$ python3 -q
>>> import numpy as np
>>> np.set_printoptions(suppress=True, linewidth=140)
>>> def rd(a):
...     return np.round(a, 1) + 0
... 
>>> basis = np.array([[0, 0, 1, 0, 1],
...     [2, 2, 2, 0, 0],
...     [0, 0, 1, 2, 1],
...     [1, 0, 0, 1, 0],
...     [1, 1, 1, 0, 1]])
>>> rng = np.random.default_rng(46)
>>> E = (rng.random((10, 5)) < 0.25) @ basis
>>> E
array([[2, 2, 2, 0, 0],
       [0, 0, 1, 0, 1],
       [1, 0, 0, 1, 0],
       [2, 2, 3, 2, 1],
       [1, 0, 1, 3, 1],
       [1, 0, 0, 1, 0],
       [0, 0, 0, 0, 0],
       [3, 2, 2, 1, 0],
       [3, 2, 2, 1, 0],
       [1, 1, 1, 0, 1]])
>>> hat = E @ np.linalg.solve(E.T @ E, E.T)
>>> rd(np.linalg.eigvalsh(hat))
array([0., 0., 0., 0., 0., 1., 1., 1., 1., 1.])
>>> rd(hat @ E[:, 4])
array([0., 1., 0., 1., 1., 0., 0., 0., 0., 1.])
>>> rd(np.linalg.norm(E, axis=1))
array([3.5, 1.4, 1.4, 4.7, 3.5, 1.4, 0. , 4.2, 4.2, 2. ])
>>> rd(np.linalg.norm(E, 2))
np.float64(8.7)
>>> np.linalg.norm(E, axis=1).argmax()
np.int64(3)
>>> rd(np.linalg.norm(E) ** 2 / np.linalg.norm(E, 2) ** 2)
np.float64(1.2)
>>> rd(np.linalg.norm(E[1], 1)), rd(np.linalg.norm(E[1], np.inf))
(np.float64(2.0), np.float64(1.0))
>>> rd(np.linalg.norm(E, axis=0))
array([5.5, 4.1, 4.9, 4.1, 2. ])
>>> E[1] @ E[9]
np.int64(2)
>>> rd(np.linalg.norm(E, 1)), rd(np.linalg.norm(E, np.inf))
(np.float64(14.0), np.float64(10.0))
>>> U, s, Vt = np.linalg.svd(E, full_matrices=False)
>>> (s > 1e-8).sum()
np.int64(5)
>>> np.abs(U[:, 0]).round(6).argmax()
np.int64(3)
>>> rd(s / s[0])
array([1. , 0.4, 0.2, 0.1, 0. ])
>>> rd(np.cumsum(s ** 2) / np.sum(s ** 2))
array([0.8, 0.9, 1. , 1. , 1. ])
>>> rd(s)
array([8.7, 3.3, 2.1, 0.9, 0.4])
>>> np.allclose(U * s @ Vt, E)
True
>>> rd(U.T @ U)
array([[1., 0., 0., 0., 0.],
       [0., 1., 0., 0., 0.],
       [0., 0., 1., 0., 0.],
       [0., 0., 0., 1., 0.],
       [0., 0., 0., 0., 1.]])
>>> rd(U.T @ E @ Vt.T)
array([[8.7, 0. , 0. , 0. , 0. ],
       [0. , 3.3, 0. , 0. , 0. ],
       [0. , 0. , 2.1, 0. , 0. ],
       [0. , 0. , 0. , 0.9, 0. ],
       [0. , 0. , 0. , 0. , 0.4]])
>>> z = E[:, 2] > np.median(E[:, 2])
>>> u = E[z].mean(axis=0) - E[~z].mean(axis=0)
>>> (((E - E.mean(axis=0)) @ u > 0) == z).mean()
np.float64(1.0)
>>> rd(u)
array([ 1.8,  1.8,  1.8,  0.2, -0.2])
>>> arr = np.load("mat.npy")
>>> rd(arr)
array([[  0. ,  -2. , -17.8],
       [ -0.4,  -1.1, -13.3],
       [ -0.5,  -0.8, -11.4],
       [ -0.6,  -0.6, -10.1],
       [ -0.7,  -0.5,  -9.5],
       [ -0.8,  -0.3,  -7.4],
       [ -0.9,  -0.1,  -6.1],
       [ -0.9,  -0.1,  -6. ],
       [ -0.9,  -0.1,  -5.9],
       [ -0.9,  -0.1,  -5.7],
       [ -1. ,   0. ,  -2.4],
       [ -1. ,   0. ,  -1.9],
       [ -0.6,  -0.1,  -0.5],
       [ -0.2,  -0.1,  -0.1],
       [  0.1,   0. ,   0. ],
       [  0.3,   0.2,   0.1],
       [  0.5,   0.3,   0.2],
       [  0.6,   0.4,   0.3],
       [  1.2,   1.1,   0.7],
       [  1.9,   2.1,   1.4],
       [  2.2,   2.5,   1.7],
       [  2.6,   3.2,   2.3],
       [  2.8,   3.7,   2.7],
       [  3. ,   4.1,   3.1],
       [  3.3,   4.7,   3.6],
       [  3.9,   5.9,   4.7],
       [  3.9,   5.9,   4.8],
       [  5. ,   8.7,   7.6],
       [  6. ,  11.5,  10.5],
       [  6. ,  11.6,  10.7],
       [  6.6,  13.2,  12.5],
       [  6.9,  14.4,  13.8]])
>>> G = np.cov(arr, rowvar=False)
>>> rd(np.corrcoef(arr.T))
array([[1. , 1. , 0.9],
       [1. , 1. , 0.9],
       [0.9, 0.9, 1. ]])
>>> def softmax(z):
...     e = np.exp(z - z.max(axis=-1, keepdims=True))
...     return e / e.sum(axis=-1, keepdims=True)
... 
>>> rd(softmax(10 * arr[16]))
array([0.8, 0.2, 0.1])
>>> rd(softmax(arr[16] + -2))
array([0.4, 0.3, 0.3])
>>> rd(softmax(arr[16]))
array([0.4, 0.3, 0.3])
>>> S = arr @ arr.T / np.sqrt(3)
>>> softmax(S).round(6).argmax(axis=1)
array([ 0,  0,  0,  0,  0,  0,  0,  0,  0,  0,  0,  0,  0,  0, 31, 31, 31, 31, 31, 31, 31, 31, 31, 31, 31, 31, 31, 31, 31, 31, 31, 31])
>>> rd(softmax(S)[16] @ arr)
array([ 6.3, 12.6, 11.9])
>>> vec = np.array([1, 4, 0])
>>> target = arr @ vec
>>> rd(np.linalg.pinv(arr) @ arr)
array([[1., 0., 0.],
       [0., 1., 0.],
       [0., 0., 1.]])
>>> target = target + 0.3 * rng.normal(size=32)
>>> rd(target)
array([-7.5, -4.8, -3.3, -3.7, -2.8, -2.1, -1.7, -2. , -1.5, -1.4, -1.4, -1.4, -1. , -0.6,  0.5,  1.5,  1.7,  2.4,  5. ,  9.6, 12. , 15.1,
       17.8, 19.6, 22.1, 27.6, 27.3, 40. , 51.3, 52.6, 59.8, 64. ])
>>> c, *_ = np.linalg.lstsq(arr, target)
>>> rd(c)
array([1.1, 3.9, 0. ])
>>> J = np.loadtxt("sample9.csv", delimiter=",")
>>> rd(J)
array([[-2.1,  2.9,  2.8, -1.4],
       [-0.9, -0.7,  1.2, -0.9],
       [ 0.1, -1.2, -0.2, -0.1],
       [ 2.4, -0.1, -3.2,  2.1],
       [ 1.1,  0.5, -1.5,  1. ],
       [ 1.2,  1.1, -1.6,  1.2],
       [ 0.4,  0. , -0.6,  0.4]])
>>> U, s, Vt = np.linalg.svd(J)
>>> rd(s)
array([7. , 3.3, 0. , 0. ])
>>> np.argmax(s[:-1] / (s[1:] + 1e-6)) + 1
np.int64(2)
>>> A2 = U[:, :2] @ np.diag(s[:2]) @ Vt[:2]
>>> rd(A2)
array([[-2.1,  2.9,  2.8, -1.4],
       [-0.9, -0.7,  1.2, -0.9],
       [ 0.1, -1.2, -0.1, -0.1],
       [ 2.4, -0.1, -3.2,  2.1],
       [ 1.1,  0.5, -1.5,  1. ],
       [ 1.2,  1.1, -1.6,  1.2],
       [ 0.4,  0. , -0.5,  0.4]])
>>> rd(np.linalg.norm(J - A2) / np.linalg.norm(J))
np.float64(0.0)
>>> rd(np.linalg.norm(J - A2, 2)), rd(s[2])
(np.float64(0.0), np.float64(0.0))
>>> np.linalg.matrix_rank(J, rtol=0.05)
np.int64(2)
>>> np.linalg.matrix_rank(A2)
np.int64(2)
>>> rd(np.abs(J - A2).max())
np.float64(0.0)
>>> U, s, Vt = np.linalg.svd(A2, full_matrices=False)
>>> rd(U.T @ A2 @ Vt.T)
array([[7. , 0. , 0. , 0. ],
       [0. , 3.3, 0. , 0. ],
       [0. , 0. , 0. , 0. ],
       [0. , 0. , 0. , 0. ]])
>>> np.abs(U[:, 0]).round(6).argmax()
np.int64(3)
>>> (s > 1e-8).sum()
np.int64(2)
>>> rd(np.abs(Vt[0]))
array([0.5, 0.2, 0.7, 0.4])
>>> rd(U.T @ U)
array([[1., 0., 0., 0.],
       [0., 1., 0., 0.],
       [0., 0., 1., 0.],
       [0., 0., 0., 1.]])
>>> rd(s / s[0])
array([1. , 0.5, 0. , 0. ])
>>> np.allclose(U * s @ Vt, A2)
True
>>> vec = np.array([0, 2, 1, 1])
>>> h1 = np.maximum(J @ vec, 0)
>>> rd(J.T @ h1)
array([-12.3,  22.7,  16. ,  -7.1])
>>> rd(J * (h1 > 1e-9)[:, None])
array([[-2.1,  2.9,  2.8, -1.4],
       [ 0. ,  0. ,  0. ,  0. ],
       [ 0. ,  0. ,  0. ,  0. ],
       [ 0. ,  0. ,  0. ,  0. ],
       [ 1.1,  0.5, -1.5,  1. ],
       [ 1.2,  1.1, -1.6,  1.2],
       [ 0. ,  0. ,  0. ,  0. ]])
>>> rd(h1)
array([7.1, 0. , 0. , 0. , 0.5, 1.9, 0. ])
>>> rd(np.tanh(J @ vec))
array([ 1. , -0.8, -1. , -0.9,  0.5,  1. , -0.1])
